In [1]: import numpy as np

In [2]: from numpy import linalg as LA

In [3]: np.set_printoptions(precision=1, suppress=True, linewidth=100, floatmode="fixed")

In [4]: F = np.loadtxt("sample7.csv", delimiter=",")

In [5]: print(F)
[[-1.4  0.0 -0.7]
 [ 0.3  0.0  0.2]
 [ 2.8  0.0  1.4]
 [ 2.7  0.0  1.3]
 [ 5.3  0.0  2.7]
 [ 1.7  0.0  0.8]
 [ 2.5  0.0  1.3]
 [ 2.5  0.0  1.3]
 [ 0.8  0.0  0.4]
 [ 3.1  0.0  1.5]
 [ 1.4  0.0  0.7]
 [ 0.4  0.0  0.2]
 [ 3.9  0.0  2.0]
 [-0.8  0.0 -0.4]
 [-0.9  0.0 -0.5]]

In [6]: print(np.round(LA.norm(F, 2) / LA.norm(F), 1))
1.0

In [7]: print(np.argsort(-LA.norm(F, axis=0).round(6), kind="stable")[:3])
[0 2 1]

In [8]: print(LA.cond(F) > 100)
True

In [9]: E = np.load("dump.npy")

In [10]: print(E)
[[ 0  0 30  0]
 [58  0  0  8]
 [90  0  0 48]
 [90  0  0  1]
 [ 9  0  6  7]
 [ 6  0 33  0]
 [ 0 67 51  0]
 [35  0 34  0]
 [ 0 75  1  0]
 [ 0  0 34  0]
 [55  0 66  0]
 [35  0  0 18]
 [11  9  0 21]
 [96  0 41  0]
 [ 0  0  0 25]
 [ 0 46 32  0]
 [ 0 47  0 17]
 [ 5  0 57  0]
 [92  0  5  4]
 [ 0 25  0 49]
 [52  0 83  0]
 [ 0  0  0 25]
 [ 0 27  0  0]
 [15 47  0 20]
 [ 0 20 44  0]]

In [11]: out = np.array([[0, 0], [1, 3], [3, 3], [3, 3]])

In [12]: print(out.T @ E.T)
[[ 90  24 144   3  39  99 220 102  78 102 198  54  72 123  75 142  98 171  27 172 249  75  27 107
  152]
 [ 90  24 144   3  39  99 354 102 228 102 198  54  90 123  75 234 192 171  27 222 249  75  81 201
  192]]

In [13]: print(np.einsum("ij->j", E))
[649 363 517 243]

In [14]: print(np.einsum("ik,kj->ji", E, out))
[[ 90  24 144   3  39  99 220 102  78 102 198  54  72 123  75 142  98 171  27 172 249  75  27 107
  152]
 [ 90  24 144   3  39  99 354 102 228 102 198  54  90 123  75 234 192 171  27 222 249  75  81 201
  192]]

In [15]: print(np.einsum("ij,ij->i", E, E))
[  900  3428 10404  8101   166  1125  7090  2381  5626  1156  7381  1549   643 10897   625  3140
  2498  3274  8505  3026  9593   625   729  2834  2336]

In [16]: print(LA.matrix_rank(np.vstack([E, out.T])))
4

In [17]: print(E @ out)
[[ 90  90]
 [ 24  24]
 [144 144]
 [  3   3]
 [ 39  39]
 [ 99  99]
 [220 354]
 [102 102]
 [ 78 228]
 [102 102]
 [198 198]
 [ 54  54]
 [ 72  90]
 [123 123]
 [ 75  75]
 [142 234]
 [ 98 192]
 [171 171]
 [ 27  27]
 [172 222]
 [249 249]
 [ 75  75]
 [ 27  81]
 [107 201]
 [152 192]]

In [18]: vec = np.array([3, 2, 3, 0])

In [19]: rhs = E @ vec

In [20]: print(np.round(LA.lstsq(E, rhs)[0], 1) + 0)
[3.0 2.0 3.0 0.0]

In [21]: print(np.round(LA.pinv(E) @ E, 1) + 0)
[[1.0 0.0 0.0 0.0]
 [0.0 1.0 0.0 0.0]
 [0.0 0.0 1.0 0.0]
 [0.0 0.0 0.0 1.0]]

In [22]: rng = np.random.default_rng(552)

In [23]: rhs = rhs + 0.3 * rng.normal(size=25)

In [24]: print(rhs)
[ 90.5 174.0 270.0 269.5  44.8 117.2 287.0 206.8 153.0 102.5 362.8 104.5  50.5 411.0   0.1 187.7
  94.2 185.7 290.9  50.6 404.9   0.1  53.6 138.9 171.6]

In [25]: b, *_ = LA.lstsq(E, rhs)

In [26]: print([round(float(LA.norm(LA.solve(E.T @ E + lam * np.eye(4), E.T @ rhs))), 2) for lam in (0, 1, 10, 100)])
[4.69, 4.69, 4.69, 4.68]

In [27]: print(b.round(1) + 0)
[3.0 2.0 3.0 0.0]

In [28]: print(np.round(E.T @ (rhs - E @ b), 1) + 0)
[0.0 0.0 0.0 0.0]
